$ python3 -q
>>> import numpy as np
>>> np.set_printoptions(precision=2, suppress=True, linewidth=200, sign=" ")
>>> feats = np.array([[-0.22, 0.02, 0.24, 0.86],
...     [-0.27, -0.48, 0.35, 0.14],
...     [-0.55, -0.96, 0.71, -0.96],
...     [0.06, -0.16, -0.05, -0.66],
...     [0.16, 0.78, -0.27, 0.96],
...     [-0.18, -0.77, 0.29, -0.95],
...     [0.12, -0.12, -0.12, -0.77],
...     [0.4, -0.84, -0.33, -1.0],
...     [0.1, 0.0, -0.11, -0.52],
...     [-0.14, -0.95, 0.33, -1.0],
...     [0.22, -0.73, -0.15, -1.0],
...     [0.41, -0.04, -0.45, -0.99],
...     [0.2, 0.66, -0.29, 0.8]])
>>> r0 = np.array([2, 0])
>>> np.polyval(r0, feats[12])
array([ 0.4 ,  1.32, -0.58,  1.6 ])
>>> vec = np.array([1, -1, -3, -4])
>>> target = feats @ vec
>>> np.round(np.linalg.pinv(feats) @ feats, 2) + 0
array([[ 1.,  0.,  0.,  0.],
       [ 0.,  1.,  0.,  0.],
       [ 0.,  0.,  1.,  0.],
       [ 0.,  0.,  0.,  1.]])
>>> print(np.linalg.lstsq(feats, target)[0])
[ 1. -1. -3. -4.]
>>> np.linalg.solve(feats.T @ feats, feats.T @ target)
array([ 1., -1., -3., -4.])
>>> rng = np.random.default_rng(776)
>>> target = target + 0.02 * rng.normal(size=13)
>>> target
array([-4.42, -1.43,  2.13,  2.99, -3.68,  3.5 ,  3.69,  6.22,  2.53,  3.86,  5.37,  5.73, -2.77])
>>> beta, *_ = np.linalg.lstsq(feats, target)
>>> beta
array([ 1.95, -0.85, -2.08, -4.02])
>>> round(float(np.linalg.norm(target - feats @ beta)), 2)
0.06
